% python3 -q
>>> import numpy as np
>>> np.set_printoptions(precision=3, suppress=True, linewidth=120, sign=" ")
>>> m1 = np.loadtxt("sample2.csv", delimiter=",")
>>> m1
array([[ 0.5  ,  0.   ,  0.   ,  0.   ,  0.   ,  0.   ,  0.5  ],
       [ 0.   ,  0.333,  0.333,  0.   ,  0.333,  0.   ,  0.   ],
       [ 0.   ,  0.   ,  1.   ,  0.   ,  0.   ,  0.   ,  0.   ],
       [ 0.   ,  0.5  ,  0.   ,  0.5  ,  0.   ,  0.   ,  0.   ],
       [ 0.   ,  0.   ,  0.   ,  0.   ,  1.   ,  0.   ,  0.   ],
       [ 0.   ,  0.   ,  0.   ,  0.25 ,  0.   ,  0.5  ,  0.25 ],
       [ 0.   ,  0.   ,  0.   ,  0.   ,  0.   ,  0.   ,  1.   ]])
>>> A2 = np.linalg.inv(m1)
>>> np.linalg.inv(A2)
array([[ 0.5  ,  0.   ,  0.   ,  0.   ,  0.   ,  0.   ,  0.5  ],
       [ 0.   ,  0.333,  0.333,  0.   ,  0.333,  0.   ,  0.   ],
       [ 0.   ,  0.   ,  1.   ,  0.   ,  0.   ,  0.   ,  0.   ],
       [ 0.   ,  0.5  ,  0.   ,  0.5  ,  0.   ,  0.   ,  0.   ],
       [ 0.   ,  0.   ,  0.   ,  0.   ,  1.   ,  0.   ,  0.   ],
       [ 0.   ,  0.   ,  0.   ,  0.25 ,  0.   ,  0.5  ,  0.25 ],
       [ 0.   ,  0.   ,  0.   ,  0.   ,  0.   ,  0.   ,  1.   ]])
>>> np.linalg.det(m1) * A2
array([[ 0.083,  0.   ,  0.   ,  0.   ,  0.   ,  0.   , -0.042],
       [ 0.   ,  0.125, -0.042,  0.   , -0.042,  0.   ,  0.   ],
       [ 0.   ,  0.   ,  0.042,  0.   ,  0.   ,  0.   ,  0.   ],
       [-0.   , -0.125,  0.042,  0.083,  0.042, -0.   , -0.   ],
       [ 0.   ,  0.   ,  0.   ,  0.   ,  0.042,  0.   ,  0.   ],
       [ 0.   ,  0.062, -0.021, -0.042, -0.021,  0.083, -0.021],
       [ 0.   ,  0.   ,  0.   ,  0.   ,  0.   ,  0.   ,  0.042]])
>>> Q, _ = np.linalg.qr(np.array([[-0.3, 0.0, -1.0],
...     [-0.6, 1.1, 1.3],
...     [0.3, 0.0, -0.5],
...     [0.9, 0.0, 1.8],
...     [0.1, 1.0, 0.3],
...     [-0.7, -1.2, -0.4],
...     [-2.0, -0.1, -0.1],
...     [-0.6, 0.2, 1.4],
...     [2.4, -1.1, 0.0],
...     [0.1, 0.8, 2.5],
...     [-0.6, -0.9, -0.7],
...     [0.1, -0.6, -0.6],
...     [-0.9, -1.1, 0.4]]))
>>> feats = Q @ Q.T
>>> feats
array([[ 0.083, -0.04 ,  0.035, -0.155,  0.024, -0.017,  0.032, -0.092, -0.089, -0.159,  0.02 ,  0.017, -0.072],
       [-0.04 ,  0.206, -0.04 ,  0.056,  0.112, -0.112,  0.072,  0.121, -0.216,  0.209, -0.102, -0.097, -0.051],
       [ 0.035, -0.04 ,  0.03 , -0.053,  0.02 , -0.038, -0.054, -0.071,  0.033, -0.081, -0.013,  0.011, -0.075],
       [-0.155,  0.056, -0.053,  0.298, -0.036,  0.007, -0.114,  0.145,  0.222,  0.285, -0.055, -0.028,  0.098],
       [ 0.024,  0.112,  0.02 , -0.036,  0.139, -0.176, -0.047, -0.022, -0.118,  0.046, -0.122, -0.069, -0.188],
       [-0.017, -0.112, -0.038,  0.007, -0.176,  0.248,  0.146,  0.054,  0.041, -0.06 ,  0.176,  0.08 ,  0.272],
       [ 0.032,  0.072, -0.054, -0.114, -0.047,  0.146,  0.312,  0.106, -0.332, -0.009,  0.115, -0.002,  0.185],
       [-0.092,  0.121, -0.071,  0.145, -0.022,  0.054,  0.106,  0.175, -0.08 ,  0.226,  0.002, -0.041,  0.147],
       [-0.089, -0.216,  0.033,  0.222, -0.118,  0.041, -0.332, -0.08 ,  0.573, -0.007,  0.003,  0.083,  0.022],
       [-0.159,  0.209, -0.081,  0.285,  0.046, -0.06 , -0.009,  0.226, -0.007,  0.399, -0.109, -0.096,  0.069],
       [ 0.02 , -0.102, -0.013, -0.055, -0.122,  0.176,  0.115,  0.002,  0.003, -0.109,  0.138,  0.067,  0.172],
       [ 0.017, -0.097,  0.011, -0.028, -0.069,  0.08 , -0.002, -0.041,  0.083, -0.096,  0.067,  0.05 ,  0.058],
       [-0.072, -0.051, -0.075,  0.098, -0.188,  0.272,  0.185,  0.147,  0.022,  0.069,  0.172,  0.058,  0.347]])
>>> w, vecs = np.linalg.eigh(feats)
>>> x0 = np.array([0, 0, 2, 5, 3, 1, 3, 0, 2, 3, 0, 5, 4])
>>> round(float(np.abs(feats).sum(axis=1).max()), 3), round(np.abs(w).max(), 3)
(1.818, np.float64(1.0))
>>> np.round(np.linalg.eigvalsh(feats[1:, 1:]), 3) + 0
array([ 0.   ,  0.   ,  0.   ,  0.   ,  0.   ,  0.   ,  0.   ,  0.   ,  0.   ,  0.917,  1.   ,  1.   ])
>>> round(float(x0 @ feats @ x0 / (x0 @ x0)), 3), round(float(w[0]), 3), np.round(w[-1], 3)
(0.296, -0.0, np.float64(1.0))
